$ ipython --no-banner

In [1]: import numpy as np

In [2]: import numpy.linalg as la

In [3]: np.set_printoptions(precision=2, suppress=True, linewidth=100, legacy="1.25")

In [4]: J = np.array([[0.0, 0.0, 0.0, 0.0, 0.0, -3.0],
   ...:     [0.0, 0.0, 0.0, 0.0, 0.0, 2.0],
   ...:     [0.0, 0.0, 0.0, 0.0, 0.0, 2.0],
   ...:     [0.0, 0.0, 0.0, 0.0, 0.0, -2.0],
   ...:     [0.0, 0.0, 0.0, 0.0, 0.0, -3.0],
   ...:     [-3.0, 2.0, 2.0, -2.0, -3.0, 0.0]])

In [5]: w, V = la.eigh(J)

In [6]: np.round(V @ np.diag(w) @ V.T, 2) + 0
Out[6]: 
array([[ 0.,  0.,  0.,  0.,  0., -3.],
       [ 0.,  0.,  0.,  0.,  0.,  2.],
       [ 0.,  0.,  0.,  0.,  0.,  2.],
       [ 0.,  0.,  0.,  0.,  0., -2.],
       [ 0.,  0.,  0.,  0.,  0., -3.],
       [-3.,  2.,  2., -2., -3.,  0.]])

In [7]: np.round(V.T @ J @ V, 2) + 0
Out[7]: 
array([[-5.48,  0.  ,  0.  ,  0.  ,  0.  ,  0.  ],
       [ 0.  ,  0.  ,  0.  ,  0.  ,  0.  ,  0.  ],
       [ 0.  ,  0.  ,  0.  ,  0.  ,  0.  ,  0.  ],
       [ 0.  ,  0.  ,  0.  ,  0.  ,  0.  ,  0.  ],
       [ 0.  ,  0.  ,  0.  ,  0.  ,  0.  ,  0.  ],
       [ 0.  ,  0.  ,  0.  ,  0.  ,  0.  ,  5.48]])

In [8]: w.round(2) + 0
Out[8]: array([-5.48,  0.  ,  0.  ,  0.  ,  0.  ,  5.48])

In [9]: np.abs(V[:, -1]).round(6).argmax()
Out[9]: 5

In [10]: data = np.load("layer13.npy")

In [11]: data
Out[11]: 
array([[-8,  0,  0,  0],
       [ 5, -7,  0,  0],
       [-2, -8,  5,  0],
       [ 6,  0,  5,  6]])

In [12]: hat = np.triu(np.array([[3, 0, 0, 1], [0, 0, 2, 3], [3, 2, 0, 2], [3, 2, 2, 2]]), 1) + np.eye(4)

In [13]: other = hat @ data @ la.inv(hat)

In [14]: np.trace(other), np.trace(data)
Out[14]: (-4.0, -4)

In [15]: la.matrix_rank(other)
Out[15]: 4

In [16]: round(la.det(other), 2)
Out[16]: 1680.0

In [17]: np.poly(other)
Out[17]: array([   1.,    4.,  -79., -166., 1680.])

In [18]: arr = np.loadtxt("data.csv", delimiter=",")

In [19]: arr
Out[19]: 
array([[1., 1., 0., 1., 0., 0., 0., 0., 1.],
       [2., 2., 0., 3., 0., 0., 0., 2., 3.],
       [0., 0., 1., 0., 0., 0., 0., 0., 0.],
       [3., 2., 0., 0., 0., 0., 0., 1., 3.],
       [0., 0., 0., 0., 0., 0., 2., 0., 0.],
       [0., 0., 0., 0., 1., 0., 2., 0., 0.],
       [0., 0., 0., 0., 0., 1., 0., 0., 0.],
       [1., 3., 0., 2., 0., 0., 0., 3., 3.],
       [1., 3., 0., 1., 0., 0., 0., 1., 1.]])

In [20]: # splits into 3 blocks

In [21]: other = la.inv(arr)

In [22]: np.allclose(other, arr.T)
Out[22]: False

In [23]: np.round(arr @ other, 2) + 0
Out[23]: 
array([[1., 0., 0., 0., 0., 0., 0., 0., 0.],
       [0., 1., 0., 0., 0., 0., 0., 0., 0.],
       [0., 0., 1., 0., 0., 0., 0., 0., 0.],
       [0., 0., 0., 1., 0., 0., 0., 0., 0.],
       [0., 0., 0., 0., 1., 0., 0., 0., 0.],
       [0., 0., 0., 0., 0., 1., 0., 0., 0.],
       [0., 0., 0., 0., 0., 0., 1., 0., 0.],
       [0., 0., 0., 0., 0., 0., 0., 1., 0.],
       [0., 0., 0., 0., 0., 0., 0., 0., 1.]])

In [24]: np.round(la.inv(other), 2) + 0
Out[24]: 
array([[1., 1., 0., 1., 0., 0., 0., 0., 1.],
       [2., 2., 0., 3., 0., 0., 0., 2., 3.],
       [0., 0., 1., 0., 0., 0., 0., 0., 0.],
       [3., 2., 0., 0., 0., 0., 0., 1., 3.],
       [0., 0., 0., 0., 0., 0., 2., 0., 0.],
       [0., 0., 0., 0., 1., 0., 2., 0., 0.],
       [0., 0., 0., 0., 0., 1., 0., 0., 0.],
       [1., 3., 0., 2., 0., 0., 0., 3., 3.],
       [1., 3., 0., 1., 0., 0., 0., 1., 1.]])

In [25]: np.round(la.det(arr) * other, 2) + 0
Out[25]: 
array([[ 50., -30.,   0., -10.,   0.,   0.,   0.,  30., -20.],
       [-16.,  12.,   0.,   2.,   0.,   0.,   0.,  -6.,  -8.],
       [  0.,   0., -30.,   0.,   0.,   0.,   0.,   0.,   0.],
       [ -4., -12.,   0.,   8.,   0.,   0.,   0.,   6.,  -2.],
       [  0.,   0.,   0.,   0.,  30., -30.,   0.,   0.,   0.],
       [  0.,   0.,   0.,   0.,   0.,   0., -30.,   0.,   0.],
       [  0.,   0.,   0.,   0., -15.,   0.,   0.,   0.,   0.],
       [ 62., -24.,   0.,  -4.,   0.,   0.,   0.,  12., -14.],
       [-60.,  30.,   0.,   0.,   0.,   0.,   0., -30.,  30.]])

In [26]: np.round(la.det(arr), 2)
Out[26]: -30.0

In [27]: (arr != 0).astype(int)
Out[27]: 
array([[1, 1, 0, 1, 0, 0, 0, 0, 1],
       [1, 1, 0, 1, 0, 0, 0, 1, 1],
       [0, 0, 1, 0, 0, 0, 0, 0, 0],
       [1, 1, 0, 0, 0, 0, 0, 1, 1],
       [0, 0, 0, 0, 0, 0, 1, 0, 0],
       [0, 0, 0, 0, 1, 0, 1, 0, 0],
       [0, 0, 0, 0, 0, 1, 0, 0, 0],
       [1, 1, 0, 1, 0, 0, 0, 1, 1],
       [1, 1, 0, 1, 0, 0, 0, 1, 1]])

In [28]: np.sort(la.eigvals(arr).real)
Out[28]: array([-1.64, -1.64, -0.88, -0.88, -0.29,  1.  ,  1.72,  1.77,  8.84])

In [29]: (la.matrix_power((arr != 0) + (arr.T != 0) + np.eye(9), 9) > 0).astype(int)
Out[29]: 
array([[1, 1, 0, 1, 0, 0, 0, 1, 1],
       [1, 1, 0, 1, 0, 0, 0, 1, 1],
       [0, 0, 1, 0, 0, 0, 0, 0, 0],
       [1, 1, 0, 1, 0, 0, 0, 1, 1],
       [0, 0, 0, 0, 1, 1, 1, 0, 0],
       [0, 0, 0, 0, 1, 1, 1, 0, 0],
       [0, 0, 0, 0, 1, 1, 1, 0, 0],
       [1, 1, 0, 1, 0, 0, 0, 1, 1],
       [1, 1, 0, 1, 0, 0, 0, 1, 1]])

In [30]: np.flatnonzero(la.matrix_power((arr != 0) + (arr.T != 0) + np.eye(9), 9)[5])
Out[30]: array([4, 5, 6])

In [31]: def softmax(z):
    ...:     e = np.exp(z - z.max(axis=-1, keepdims=True))
    ...:     return e / e.sum(axis=-1, keepdims=True)
    ...: 

In [32]: np.round(softmax(10 * arr[5]), 2) + 0
Out[32]: array([0., 0., 0., 0., 0., 0., 1., 0., 0.])

In [33]: softmax(arr[5])
Out[33]: array([0.06, 0.06, 0.06, 0.06, 0.16, 0.06, 0.43, 0.06, 0.06])

In [34]: softmax(arr[5] + 3)
Out[34]: array([0.06, 0.06, 0.06, 0.06, 0.16, 0.06, 0.43, 0.06, 0.06])

In [35]: softmax(arr).sum(axis=1)
Out[35]: array([1., 1., 1., 1., 1., 1., 1., 1., 1.])

In [36]: att = arr @ arr.T / np.sqrt(9)

In [37]: softmax(att).round(6).argmax(axis=1)
Out[37]: array([1, 1, 2, 3, 4, 5, 6, 7, 7])
